% ipython --no-banner

In [1]: import numpy as np

In [2]: np.set_printoptions(precision=3, suppress=True, linewidth=140, sign=" ")

In [3]: feats = np.load("arr.npy")

In [4]: print(feats)
[[-18   4  -9  -9   4  -5  16  -5]
 [  4 -10   2  -2   3   9   5  -6]
 [ -9   2 -16  -3  10   6   9  -3]
 [ -9  -2  -3 -16  10   2   4   3]
 [  4   3  10  10  -6  10  -1 -13]
 [ -5   9   6   2  10  18   6  -5]
 [ 16   5   9   4  -1   6   8  -2]
 [ -5  -6  -3   3 -13  -5  -2  10]]

In [5]: M2 = feats / np.sqrt((feats ** 2).mean(axis=1, keepdims=True))

In [6]: print(np.linalg.matrix_rank(feats - feats.mean(axis=1, keepdims=True)))
7

In [7]: print(np.linalg.norm(M2, axis=1))
[ 2.828  2.828  2.828  2.828  2.828  2.828  2.828  2.828]

In [8]: w, vecs = np.linalg.eigh(feats)

In [9]: x0 = np.array([-4, 3, 1, 2, 1, 4, 4, 2])

In [10]: print(np.linalg.eigvalsh(feats[1:, 1:]))
[-31.338 -14.965 -14.5    -4.128   6.302  11.236  35.394]

In [11]: print(np.round(x0 @ feats @ x0 / (x0 @ x0), 3), np.round(w[0], 3), np.round(w[-1], 3))
6.776 -42.815 35.664

In [12]: print(x0 @ feats @ x0)
454

In [13]: M2 = np.array([[1, -2],
    ...:     [-2, -2],
    ...:     [2, 1],
    ...:     [-1, -1],
    ...:     [-2, -2],
    ...:     [1, 1],
    ...:     [2, -1],
    ...:     [-2, 2]])

In [14]: print(np.einsum("ij,ij->i", feats, feats))
[ 824  275  576  479  531  631  483  377]

In [15]: print(M2.T @ feats.T)
[[ -6  55 -32 -11  54   7  48  -5]
 [-11   2 -28  19 -17 -22 -41  59]]

In [16]: print(np.linalg.matrix_rank(np.vstack([feats, M2.T])))
8

In [17]: print(np.einsum("ik,kj->ij", feats, M2))
[[ -6 -11]
 [ 55   2]
 [-32 -28]
 [-11  19]
 [ 54 -17]
 [  7 -22]
 [ 48 -41]
 [ -5  59]]

In [18]: blk = np.stack([feats, -2 * feats, feats[::-1]])

In [19]: print(blk.sum(axis=0))
[[ 13 -10   6  12 -17   0 -18  15]
 [ 12  15   7   6  -4  -3   3   4]
 [  4   7  22   5   0  12  -3  -2]
 [ 13   5  13  26 -16   8  -5 -16]
 [-13  -5 -13 -26  16  -8   5  16]
 [ -4  -7 -22  -5   0 -12   3   2]
 [-12 -15  -7  -6   4   3  -3  -4]
 [-13  10  -6 -12  17   0  18 -15]]

In [20]: print(np.einsum("bij,cij->bc", blk, blk))
[[ 4176 -8352    14]
 [-8352 16704   -28]
 [   14   -28  4176]]

In [21]: K = np.array([[-2, -2, -3, -1, 0, -2, 2, -1],
    ...:     [0, -2, -3, -1, -1, 1, 2, 2],
    ...:     [0, 2, 6, 2, 2, 0, -2, -2],
    ...:     [1, 2, -3, -1, 1, -2, 0, 1],
    ...:     [-2, 0, 3, 1, 1, -1, -1, -1]])

In [22]: print(K)
[[-2 -2 -3 -1  0 -2  2 -1]
 [ 0 -2 -3 -1 -1  1  2  2]
 [ 0  2  6  2  2  0 -2 -2]
 [ 1  2 -3 -1  1 -2  0  1]
 [-2  0  3  1  1 -1 -1 -1]]

In [23]: print(np.linalg.norm(K, axis=0))
[ 3.     4.     8.485  2.828  2.646  3.162  3.606  3.317]

In [24]: print(round(float(np.linalg.norm(K, 1)), 3), round(np.linalg.norm(K, np.inf), 3))
18.0 16.0

In [25]: print(round(np.linalg.norm(K, 2), 3))
10.321
